In [1]: import numpy as np

In [2]: np.set_printoptions(precision=1, suppress=True, linewidth=200, floatmode="fixed")

In [3]: E = np.loadtxt("dump.csv", delimiter=",")

In [4]: E
Out[4]: 
array([[0.5, 0.5, 0.0, 0.0],
       [0.2, 0.4, 0.2, 0.1],
       [0.0, 0.2, 0.5, 0.2],
       [0.4, 0.0, 0.4, 0.2]])

In [5]: rank = np.linalg.matrix_rank(E)

In [6]: print(rank)
3

In [7]: N = np.linalg.svd(E)[2][rank:].T

In [8]: N.shape
Out[8]: (4, 1)

In [9]: print(np.linalg.matrix_rank(E.T @ E), np.linalg.matrix_rank(E @ E.T))
3 3

In [10]: np.round(np.poly(E), 1) + 0
Out[10]: array([ 1.0, -1.6,  0.6,  0.0,  0.0])

In [11]: round(np.linalg.det(E[::-1]), 1)
Out[11]: np.float64(0.0)

In [12]: round(np.einsum("ii->", E), 1)
Out[12]: np.float64(1.6)

In [13]: print(np.kron(np.eye(2, dtype=int), E))
[[0.5 0.5 0.0 0.0 0.0 0.0 0.0 0.0]
 [0.2 0.4 0.2 0.1 0.0 0.0 0.0 0.0]
 [0.0 0.2 0.5 0.2 0.0 0.0 0.0 0.0]
 [0.4 0.0 0.4 0.2 0.0 0.0 0.0 0.0]
 [0.0 0.0 0.0 0.0 0.5 0.5 0.0 0.0]
 [0.0 0.0 0.0 0.0 0.2 0.4 0.2 0.1]
 [0.0 0.0 0.0 0.0 0.0 0.2 0.5 0.2]
 [0.0 0.0 0.0 0.0 0.4 0.0 0.4 0.2]]

In [14]: round(float(np.linalg.eigvals(E).sum().real), 1)
Out[14]: 1.6

In [15]: round(np.einsum("ij,ji->", E, E), 1)
Out[15]: np.float64(1.3)

In [16]: print(np.linalg.lstsq(E[:-1].T, E[-1])[2])
2

In [17]: print(np.round(E @ np.linalg.pinv(E) @ E, 1) + 0)
[[0.5 0.5 0.0 0.0]
 [0.3 0.4 0.3 0.1]
 [0.0 0.3 0.5 0.3]
 [0.4 0.0 0.4 0.2]]

In [18]: np.allclose(E[:-1].T @ np.linalg.lstsq(E[:-1].T, E[-1])[0], E[-1])
Out[18]: False

In [19]: print(np.unique(E.round(6), axis=0).shape)
(4, 4)

In [20]: round(np.trace(np.linalg.pinv(E) @ E), 1)
Out[20]: np.float64(3.0)

In [21]: m1 = np.loadtxt("arr.csv", delimiter=",")

In [22]: m1
Out[22]: 
array([[-1.0,  1.0,  0.0,  0.0],
       [ 0.0, -1.0,  1.0,  0.0],
       [ 0.0,  0.0, -1.0,  1.0],
       [ 0.0,  0.0,  0.0, -1.0]])

In [23]: out = E / np.linalg.norm(E, axis=1, keepdims=True)

In [24]: C2 = out @ out.T

In [25]: round(np.degrees(np.arccos(np.clip(C2[1, 2], -1, 1))), 1)
Out[25]: np.float64(39.7)

In [26]: print((np.abs(C2) > 0.9).astype(int))
[[1 0 0 0]
 [0 1 0 0]
 [0 0 1 0]
 [0 0 0 1]]

In [27]: np.linalg.norm(out, axis=1)
Out[27]: array([1.0, 1.0, 1.0, 1.0])

In [28]: np.argwhere(np.triu(np.abs(C2) > 0.95, 1))
Out[28]: array([], shape=(0, 2), dtype=int64)

In [29]: print(np.kron(np.eye(2, dtype=int), m1))
[[-1.0  1.0  0.0  0.0 -0.0  0.0  0.0  0.0]
 [ 0.0 -1.0  1.0  0.0  0.0 -0.0  0.0  0.0]
 [ 0.0  0.0 -1.0  1.0  0.0  0.0 -0.0  0.0]
 [ 0.0  0.0  0.0 -1.0  0.0  0.0  0.0 -0.0]
 [-0.0  0.0  0.0  0.0 -1.0  1.0  0.0  0.0]
 [ 0.0 -0.0  0.0  0.0  0.0 -1.0  1.0  0.0]
 [ 0.0  0.0 -0.0  0.0  0.0  0.0 -1.0  1.0]
 [ 0.0  0.0  0.0 -0.0  0.0  0.0  0.0 -1.0]]

In [30]: np.round(np.linalg.det(m1[::-1]), 1)
Out[30]: np.float64(1.0)

In [31]: np.linalg.eigvals(m1)
Out[31]: array([-1.0, -1.0, -1.0, -1.0])

In [32]: np.einsum("ij,ji->", m1, m1)
Out[32]: np.float64(4.0)

In [33]: np.round(np.linalg.eigvals(m1).sum().real, 1)
Out[33]: np.float64(-4.0)

In [34]: M = np.load("case10.npy")

In [35]: M
Out[35]: 
array([[  3.7, -12.8,   1.6],
       [  2.8, -12.0,  -0.8],
       [ -1.7,  -0.6,  -5.1],
       [ -2.6,   0.3,  -7.4],
       [ -5.3,   8.3,  -8.8],
       [ -5.8,   7.5, -11.3],
       [ -4.7,   6.1,  -8.8],
       [  1.2,  -7.6,  -2.0],
       [ -4.6,   4.7,  -9.7],
       [  1.3,  -8.2,  -2.2],
       [  1.5,  -8.9,  -2.2],
       [ -5.2,   5.4, -11.3],
       [ -1.9,  -1.5,  -6.6],
       [ -6.6,  10.4, -11.1],
       [  1.6,  -8.9,  -2.0],
       [  0.4,  -5.8,  -3.0],
       [  3.2, -11.4,   1.3],
       [  0.9,  -6.1,  -1.6],
       [  1.9, -10.2,  -1.9],
       [  3.4, -12.8,   0.7],
       [  0.3,  -6.5,  -3.8]])

In [36]: rng = np.random.default_rng(10874)

In [37]: lab = rng.permutation(4)

In [38]: out = m1[:, lab] * rng.choice([-1, 1], 4)

In [39]: out
Out[39]: 
array([[-1.0,  0.0,  0.0, -1.0],
       [ 0.0,  0.0,  1.0,  1.0],
       [ 0.0,  1.0, -1.0, -0.0],
       [ 0.0, -1.0,  0.0, -0.0]])

In [40]: U, _, VT = np.linalg.svd(m1.T @ out)

In [41]: np.round(U @ VT, 1) + 0
Out[41]: 
array([[ 1.0,  0.0,  0.0,  0.0],
       [ 0.0,  0.0,  0.0, -1.0],
       [ 0.0,  0.0,  1.0,  0.0],
       [ 0.0,  1.0,  0.0,  0.0]])

In [42]: np.round(np.linalg.lstsq(m1, out)[0], 1) + 0
Out[42]: 
array([[ 1.0,  0.0,  0.0,  0.0],
       [ 0.0,  0.0,  0.0, -1.0],
       [ 0.0,  0.0,  1.0,  0.0],
       [ 0.0,  1.0,  0.0,  0.0]])

In [43]: lab
Out[43]: array([0, 3, 2, 1])

In [44]: Xs = M - M.mean(axis=0)

In [45]: U, sigma, VT = np.linalg.svd(Xs, full_matrices=False)

In [46]: (np.sign(U[:, 0]) == np.sign(U[0, 0])).astype(int)
Out[46]: array([1, 1, 0, 0, 0, 0, 0, 1, 0, 1, 1, 0, 0, 0, 1, 1, 1, 1, 1, 1, 1])

In [47]: np.abs(VT[0]).argmax()
Out[47]: np.int64(1)

In [48]: np.abs(U[:, 0]).argmax()
Out[48]: np.int64(13)

In [49]: np.round(Xs.mean(axis=0), 1) + 0
Out[49]: array([0.0, 0.0, 0.0])

In [50]: np.round((sigma ** 2).sum() ** 2 / (sigma ** 4).sum(), 1)
Out[50]: np.float64(1.0)
